$ python3 -q
>>> import numpy as np
>>> np.set_printoptions(suppress=True, linewidth=200)
>>> feats = np.load("run18.npy")
>>> feats
array([[  3,   1,   1,   2,  -4,  -2,  -2,   3,   5,  -1,  -1,   4],
       [  3,  -1,   2,  -5,   2,   2,  -5,  -4,  10,   4,  -5,   3],
       [ -5,   2,  -2,   3,   3,  -1,  -5,  -3, -10,  -3,   3,   3],
       [  3,  -1,   5,   1,  -5,   4,  -5,   3,  25,   5,   5,  -5],
       [  1,  -4,   5,  -1,   5,   2,   0,  -4,  25,  -1,  -1,   2],
       [  4,  -1,   0,   4,  -4,   5,   1,  -5,   0,  -3,   2,   1],
       [ -1,   1,  -3,  -1,   3,  -2,  -3,  -4, -15,  -2,  -3,   5],
       [  4,   1,   0,  -4,   1,  -4,   4,   3,   0,   0,   2,  -4],
       [ -4,  -3,   3,  -4,  -4,  -5,   1,   0,  15,   3,  -2,  -3],
       [  4,   5,   3,   5,  -5,  -1,  -5,  -5,  15,  -1,  -5,  -5],
       [ -2,   2,   5,   5,   3,   4,  -1,  -4,  25,  -5,  -1,  -3],
       [ -1,   3,  -2,  -1,   0,   5,   0,  -1, -10,   3,  -4,   5]])
>>> Uu, sigma, Vt = np.linalg.svd(feats)
>>> vecs = Vt[:(sigma > 1e-8).sum()]
>>> rng = np.random.default_rng(76)
>>> x = feats[3] + -1 * feats[6] + rng.integers(2) * np.eye(12)[1]
>>> x
array([  4.,  -1.,   8.,   2.,  -8.,   6.,  -2.,   7.,  40.,   7.,   8., -10.])
>>> round(float(np.linalg.norm(x - vecs.T @ vecs @ x)), 1)
0.0
>>> np.round(np.diag(vecs.T @ vecs), 1) + 0
array([1., 1., 0., 1., 1., 1., 1., 1., 1., 1., 1., 1.])
>>> np.linalg.matrix_power(feats, 3)
array([[  210,   570,  -306,  -113,   -41,  -675,    95,    70, -1530,  -111,  -371,  -448],
       [ -565,   284,  -654,  -353,  -432,  -694,   -24,   431, -3270,   524,  -207,  -185],
       [  233,  -507,   869,   435,  -678,   530,  -112, -1017,  4345,  -283,    62,   -82],
       [-3600, -1115,   830, -2005, -2039, -4628,    69,   986,  4150,  1370,  -114, -3031],
       [-2906,  -389,  -182, -1191,  -694, -2633,   558,   144,  -910,   727,  -506, -1569],
       [  319,   252,   114,   478,  -715,   743,  -109,   118,   570,   128,   432,  -398],
       [ 2014,   563,  -279,  1105,   522,  2399,  -174,  -665, -1395,  -613,    87,  1397],
       [ -331,  -267,  -199,  -712,   816,  -238,   232,   376,  -995,   304,  -149,   543],
       [ -720,   247,  -746,  -687,  1154, -1241,   319,   517, -3730,    45,  -148,  -652],
       [-1504,   454,   148,  -423, -1404, -2708,   488,   598,   740,   252,  -392, -2343],
       [-3530,  -479,   487,  -844, -1506, -3560,   799,  -156,  2435,   280,  -636, -2536],
       [ 1836,   613,  -507,  1159,  -155,  2133,  -521,  -150, -2535,  -246,   110,  1450]])
>>> np.trace(feats)
np.int64(29)
>>> np.round(np.sort(np.abs(np.linalg.eigvals(feats))), 1) + 0
array([ 0. ,  3.5,  4.5,  4.5,  7. ,  7. ,  9.9, 11. , 13.5, 13.5, 13.6, 13.6])
>>> np.round(np.linalg.det(feats), 1)
np.float64(-0.0)
>>> np.allclose(feats @ feats.T, feats.T @ feats)
False
>>> u = np.array([-4, 6, -6])
>>> np.cross(feats[0, :3], feats[7, :3])
array([-1,  4, -1])
>>> np.correlate(feats[0], feats[7], "full")
array([-12,   2,  -2,  -6,  29,  15,  -1,  -7, -33, -19,   5,  -8,  62,  17, -12, -13, -11, -18,  25,   3,  -5,   0,  16])
>>> W0 = np.array([[0, 0, 0, 0, 0, 0, 1],
...     [0, 0, 1, 0, 0, 0, 0],
...     [0, 0, 0, 1, 0, 0, 0],
...     [1, 0, 0, 0, 0, 0, 0],
...     [0, 1, 0, 0, 0, 0, 0],
...     [0, 0, 0, 0, 0, 1, 0],
...     [0, 0, 0, 0, 1, 0, 0]])
>>> other = W0 / np.sqrt((W0 ** 2).mean(axis=1, keepdims=True))
>>> np.linalg.matrix_rank(W0 - W0.mean(axis=1, keepdims=True))
np.int64(6)
>>> other[2].round(1)
array([0. , 0. , 0. , 2.6, 0. , 0. , 0. ])
>>> J = np.loadtxt("case11.csv", delimiter=",")
>>> J.round(1)
array([[ 0.6,  4.3,  0.2,  1.5, -1.6,  1.2],
       [ 1.4,  1.6, -1. , -0.1, -0.9,  1.1],
       [-2.5,  0.5,  0.1, -0.4,  0.4, -0.1],
       [ 0.7,  4.2, -1.8, -2.2, -1.9,  2.2],
       [-2. , -1.2,  0.9, -0.9,  0.7, -1. ],
       [-1.4, -0.6,  0. , -2.1,  0.3, -0.3],
       [ 1.3,  2.8, -0.1, -3.1, -1.8,  0.9],
       [-0.6, -1.1, -3.4,  1.5,  1.1,  1.5],
       [-0.8,  2.4, -2.1, -1.3, -0.7,  1.8],
       [ 1.2, -0.8,  0.7, -0.1, -0.1, -0.5],
       [ 2. , -0.2,  2.8,  0.2, -0.7, -1.4]])
>>> t = np.radians(180)
>>> Rm = np.eye(6)
>>> Rm[4, 4] = Rm[1, 1] = np.cos(t)
>>> Rm[4, 1], Rm[1, 4] = -np.sin(t), np.sin(t)
>>> Rm.round(1) + 0
array([[ 1.,  0.,  0.,  0.,  0.,  0.],
       [ 0., -1.,  0.,  0.,  0.,  0.],
       [ 0.,  0.,  1.,  0.,  0.,  0.],
       [ 0.,  0.,  0.,  1.,  0.,  0.],
       [ 0.,  0.,  0.,  0., -1.,  0.],
       [ 0.,  0.,  0.,  0.,  0.,  1.]])
>>> other = J @ Rm.T
>>> np.allclose(np.linalg.norm(J, axis=1), np.linalg.norm(other, axis=1))
True
>>> round(np.linalg.det(Rm), 1), np.trace(Rm)
(np.float64(1.0), np.float64(2.0))
>>> np.round(np.linalg.svd(J, compute_uv=False), 1) + 0, np.round(np.linalg.svd(other, compute_uv=False), 1) + 0
(array([9.5, 6.2, 5. , 3.5, 0. , 0. ]), array([9.5, 6.2, 5. , 3.5, 0. , 0. ]))
>>> Uu, sigma, Vt = np.linalg.svd(J)
>>> vecs = Vt[:(sigma > 1e-8).sum()]
>>> x = J[9] + -2 * J[7] + rng.integers(2) * np.eye(6)[0]
>>> x.round(1)
array([ 3.3,  1.4,  7.5, -3. , -2.3, -3.5])
>>> np.round(np.diag(vecs.T @ vecs), 1)
array([0.9, 0.8, 0.8, 1. , 0.2, 0.3])
>>> np.round(np.linalg.norm(x - vecs.T @ vecs @ x), 1)
np.float64(0.2)
>>> np.round(vecs.T @ vecs, 1) + 0
array([[ 0.9, -0.1,  0. ,  0. , -0.2,  0.1],
       [-0.1,  0.8,  0.1,  0. , -0.3,  0.2],
       [ 0. ,  0.1,  0.8,  0. , -0.1, -0.4],
       [ 0. ,  0. ,  0. ,  1. ,  0.1,  0. ],
       [-0.2, -0.3, -0.1,  0.1,  0.2,  0. ],
       [ 0.1,  0.2, -0.4,  0. ,  0. ,  0.3]])
>>> np.linalg.matrix_rank(np.vstack([J, x]))
np.int64(5)
>>> lab = rng.integers(0, 2, 13)
>>> X = np.triu((lab[:, None] == lab) & (rng.random((13, 13)) < 0.8), 1).astype(int)
>>> X += X.T
>>> X
array([[0, 0, 1, 0, 0, 0, 0, 1, 1, 1, 0, 0, 1],
       [0, 0, 0, 1, 1, 1, 1, 0, 0, 0, 0, 1, 0],
       [1, 0, 0, 0, 0, 0, 0, 1, 1, 1, 1, 0, 0],
       [0, 1, 0, 0, 0, 0, 1, 0, 0, 0, 0, 0, 0],
       [0, 1, 0, 0, 0, 1, 1, 0, 0, 0, 0, 1, 0],
       [0, 1, 0, 0, 1, 0, 1, 0, 0, 0, 0, 1, 0],
       [0, 1, 0, 1, 1, 1, 0, 0, 0, 0, 0, 1, 0],
       [1, 0, 1, 0, 0, 0, 0, 0, 1, 1, 1, 0, 1],
       [1, 0, 1, 0, 0, 0, 0, 1, 0, 1, 1, 0, 0],
       [1, 0, 1, 0, 0, 0, 0, 1, 1, 0, 1, 0, 1],
       [0, 0, 1, 0, 0, 0, 0, 1, 1, 1, 0, 0, 1],
       [0, 1, 0, 0, 1, 1, 1, 0, 0, 0, 0, 0, 0],
       [1, 0, 0, 0, 0, 0, 0, 1, 0, 1, 1, 0, 0]])
>>> u, v = X[8], X[9]
>>> u @ u
np.int64(5)
>>> pr = (u @ v) / (u @ u) * u
>>> pr
array([0.8, 0. , 0.8, 0. , 0. , 0. , 0. , 0.8, 0. , 0.8, 0.8, 0. , 0. ])
>>> np.round(np.linalg.norm(u + v) ** 2 + np.linalg.norm(u - v) ** 2, 1)
np.float64(22.0)
>>> round((v - pr) @ u, 1)
np.float64(-0.0)
>>> K = np.load("a.npy")
>>> K
array([[ 0,  1,  2,  2, -1],
       [-1,  0,  1,  2,  2],
       [ 2, -1,  0,  1,  2],
       [ 2,  2, -1,  0,  1],
       [ 1,  2,  2, -1,  0]])
>>> proj = np.triu(np.array([[1, 2, 0, 1, 2],
...     [0, 1, 1, 1, 0],
...     [0, 2, 1, 0, 1],
...     [0, 1, 2, 0, 0],
...     [0, 1, 1, 1, 0]]), 1) + np.eye(5)
>>> other = proj @ K @ np.linalg.inv(proj)
>>> other
array([[  2.,   3.,   4.,  -1.,  -4.],
       [  3.,  -5.,   5.,   5.,  -6.],
       [  3.,  -5.,   7.,   2., -11.],
       [  2.,  -2.,   1.,   0.,  -4.],
       [  1.,   0.,   2.,  -2.,  -4.]])
>>> round(float(np.linalg.det(other)), 1)
164.0
>>> np.trace(other), np.trace(K)
(np.float64(0.0), np.int64(0))
>>> other = K / np.linalg.norm(K, axis=1, keepdims=True)
>>> C2 = other @ other.T
>>> C2.round(1)
array([[ 1. ,  0.4, -0.1, -0.1,  0.4],
       [ 0.4,  1. ,  0.4, -0.1, -0.1],
       [-0.1,  0.4,  1. ,  0.4, -0.1],
       [-0.1, -0.1,  0.4,  1. ,  0.4],
       [ 0.4, -0.1, -0.1,  0.4,  1. ]])
>>> C2[2]
array([-0.1,  0.4,  1. ,  0.4, -0.1])
>>> (C2 - 2 * np.eye(5)).round(6).argmax(axis=1)
array([1, 0, 1, 2, 0])
>>> (np.abs(C2) > 0.9).astype(int)
array([[1, 0, 0, 0, 0],
       [0, 1, 0, 0, 0],
       [0, 0, 1, 0, 0],
       [0, 0, 0, 1, 0],
       [0, 0, 0, 0, 1]])
>>> x = np.array([1, -1, -3, -2, -2])
>>> rhs = K @ x
>>> rhs
array([ -9, -12,  -3,   1,  -5])
>>> np.round(np.linalg.solve(K.T, K[0]), 1)
array([ 1.,  0.,  0.,  0., -0.])
>>> np.round(np.linalg.solve(K, rhs), 1)
array([ 1., -1., -3., -2., -2.])
>>> C2 = K.T @ K
>>> (K @ K.T).shape
(5, 5)
>>> np.round(np.linalg.eigvalsh(C2)[::-1], 1)
array([16. , 14.1, 14.1,  2.9,  2.9])
>>> np.diag(C2)
array([10, 10, 10, 10, 10])
>>> np.linalg.matrix_rank(C2)
np.int64(5)
>>> np.trace(C2), (K ** 2).sum()
(np.int64(50), np.int64(50))
>>> u = np.array([1, 2, 0, -2, 0])
>>> other = K + np.outer(u, np.eye(5)[1])
>>> np.linalg.matrix_rank(other - K)
np.int64(1)
>>> basis = np.array([[3, 2, 3, 3], [3, 1, 2, 0], [1, 1, 3, 3], [3, 0, 3, 2]])
>>> E = (rng.random((34, 4)) < 0.25) @ basis
>>> E
array([[3, 0, 3, 2],
       [3, 2, 3, 3],
       [9, 3, 8, 5],
       [1, 1, 3, 3],
       [1, 1, 3, 3],
       [1, 1, 3, 3],
       [4, 3, 6, 6],
       [3, 0, 3, 2],
       [0, 0, 0, 0],
       [3, 1, 2, 0],
       [3, 1, 2, 0],
       [3, 0, 3, 2],
       [6, 2, 6, 5],
       [3, 2, 3, 3],
       [0, 0, 0, 0],
       [6, 2, 6, 5],
       [3, 2, 3, 3],
       [0, 0, 0, 0],
       [4, 2, 5, 3],
       [3, 2, 3, 3],
       [3, 2, 3, 3],
       [4, 1, 6, 5],
       [3, 2, 3, 3],
       [3, 1, 2, 0],
       [0, 0, 0, 0],
       [0, 0, 0, 0],
       [4, 2, 5, 3],
       [6, 2, 6, 5],
       [6, 2, 6, 5],
       [3, 0, 3, 2],
       [9, 3, 8, 5],
       [3, 2, 3, 3],
       [0, 0, 0, 0],
       [6, 1, 5, 2]])
>>> C2 = np.cov(E, rowvar=False)
>>> np.argwhere(np.triu(np.abs(np.corrcoef(E.T)) > 0.8, 1))
array([[0, 2],
       [2, 3]])
>>> cen = E - E.mean(axis=0)
>>> vecs = np.linalg.svd(cen)[2][:1]
>>> other = cen - cen @ vecs.T @ vecs
>>> np.round(np.cov(cen @ vecs.T, rowvar=False), 1)
np.float64(13.6)
>>> np.round((cen @ vecs.T).std(axis=0), 1)
array([3.6])
>>> other = np.c_[E[:, :2] @ np.array([[5, -4], [-8, -5]]), np.array([-2, 1, 2, 2, -3, -3, 2, -1, -3, 2, 3, -1, -3, 1, 3, -2, -3, -3, -1, -3, 2, -2, -2, -1, -1, 1, -2, 3, 3, -3, -1, 1, -1, 1])]
>>> other
array([[ 15, -12,  -2],
       [ -1, -22,   1],
       [ 21, -51,   2],
       [ -3,  -9,   2],
       [ -3,  -9,  -3],
       [ -3,  -9,  -3],
       [ -4, -31,   2],
       [ 15, -12,  -1],
       [  0,   0,  -3],
       [  7, -17,   2],
       [  7, -17,   3],
       [ 15, -12,  -1],
       [ 14, -34,  -3],
       [ -1, -22,   1],
       [  0,   0,   3],
       [ 14, -34,  -2],
       [ -1, -22,  -3],
       [  0,   0,  -3],
       [  4, -26,  -1],
       [ -1, -22,  -3],
       [ -1, -22,   2],
       [ 12, -21,  -2],
       [ -1, -22,  -2],
       [  7, -17,  -1],
       [  0,   0,  -1],
       [  0,   0,   1],
       [  4, -26,  -2],
       [ 14, -34,   3],
       [ 14, -34,   3],
       [ 15, -12,  -3],
       [ 21, -51,  -1],
       [ -1, -22,   1],
       [  0,   0,  -1],
       [ 22, -29,   1]])
>>> np.round(np.linalg.norm(np.linalg.qr(E)[0].T @ other, axis=0) ** 2 / ((other ** 2).sum(axis=0) + 1e-12), 1)
array([1. , 1. , 0.1])
>>> np.linalg.matrix_rank(np.c_[E, other])
np.int64(5)
>>> m1 = np.tril(np.array([[2, 5, 4, 5, 5, 5, 3],
...     [-4, -1, 1, 5, -2, 4, -2],
...     [3, 4, -5, 5, -5, -1, 2],
...     [1, -5, -4, -3, -4, -1, -4],
...     [0, -5, 1, 0, 0, 2, -3],
...     [2, -3, -2, 1, 4, -5, -2],
...     [-3, 4, 5, 0, 2, 5, -2]]), -1) + np.eye(7, dtype=int)
>>> m1
array([[ 1,  0,  0,  0,  0,  0,  0],
       [-4,  1,  0,  0,  0,  0,  0],
       [ 3,  4,  1,  0,  0,  0,  0],
       [ 1, -5, -4,  1,  0,  0,  0],
       [ 0, -5,  1,  0,  1,  0,  0],
       [ 2, -3, -2,  1,  4,  1,  0],
       [-3,  4,  5,  0,  2,  5,  1]])
>>> other = K + rng.integers(-2, 3, (5, 3)) @ rng.integers(-2, 3, (3, 5))
>>> other
array([[ 2,  3,  2, 10,  3],
       [-3, -4, -2, -4,  0],
       [ 3,  2,  2,  5,  4],
       [ 2,  4,  0,  2,  3],
       [ 1,  4,  4, -1,  0]])
>>> np.round(np.linalg.svd(other - K, compute_uv=False), 1) + 0
array([13.8,  4.3,  1.5,  0. ,  0. ])
>>> other - K
array([[ 2,  2,  0,  8,  4],
       [-2, -4, -3, -6, -2],
       [ 1,  3,  2,  4,  2],
       [ 0,  2,  1,  2,  2],
       [ 0,  2,  2,  0,  0]])
>>> x = np.array([-3, 0, -6, 5, 5])
>>> rhs = other @ x
>>> coef, lr = np.zeros(5), 1 / np.linalg.norm(other, 2) ** 2
>>> for i in range(4):
...     coef -= lr * other.T @ (other @ coef - rhs)
...     if i % 1 == 0: print(i, round(np.linalg.norm(other @ coef - rhs), 1))
... 
0 38.9
1 33.2
2 28.5
3 24.8
>>> round(float(np.linalg.cond(other)), 1)
10.0
>>> [round(float(x), 1) for x in np.linalg.svd(m1, compute_uv=False)[:3]]
[11.6, 6.8, 5.6]
>>> np.argsort(-np.linalg.norm(m1, axis=0).round(6), kind="stable")[:3]
array([1, 2, 0])
>>> round(float(np.linalg.norm(m1, 2) / np.linalg.norm(m1)), 1)
0.8
>>> np.linalg.matrix_rank(m1, rtol=0.1)
np.int64(5)
>>> u, v = m1[1], m1[6]
>>> u @ u
np.int64(17)
>>> pr = (u @ v) / (u @ u) * u
>>> (v - pr) @ u
np.float64(0.0)
>>> pr.round(1)
array([-3.8,  0.9,  0. ,  0. ,  0. ,  0. ,  0. ])
>>> np.outer(u, v)
array([[ 12, -16, -20,   0,  -8, -20,  -4],
       [ -3,   4,   5,   0,   2,   5,   1],
       [  0,   0,   0,   0,   0,   0,   0],
       [  0,   0,   0,   0,   0,   0,   0],
       [  0,   0,   0,   0,   0,   0,   0],
       [  0,   0,   0,   0,   0,   0,   0],
       [  0,   0,   0,   0,   0,   0,   0]])
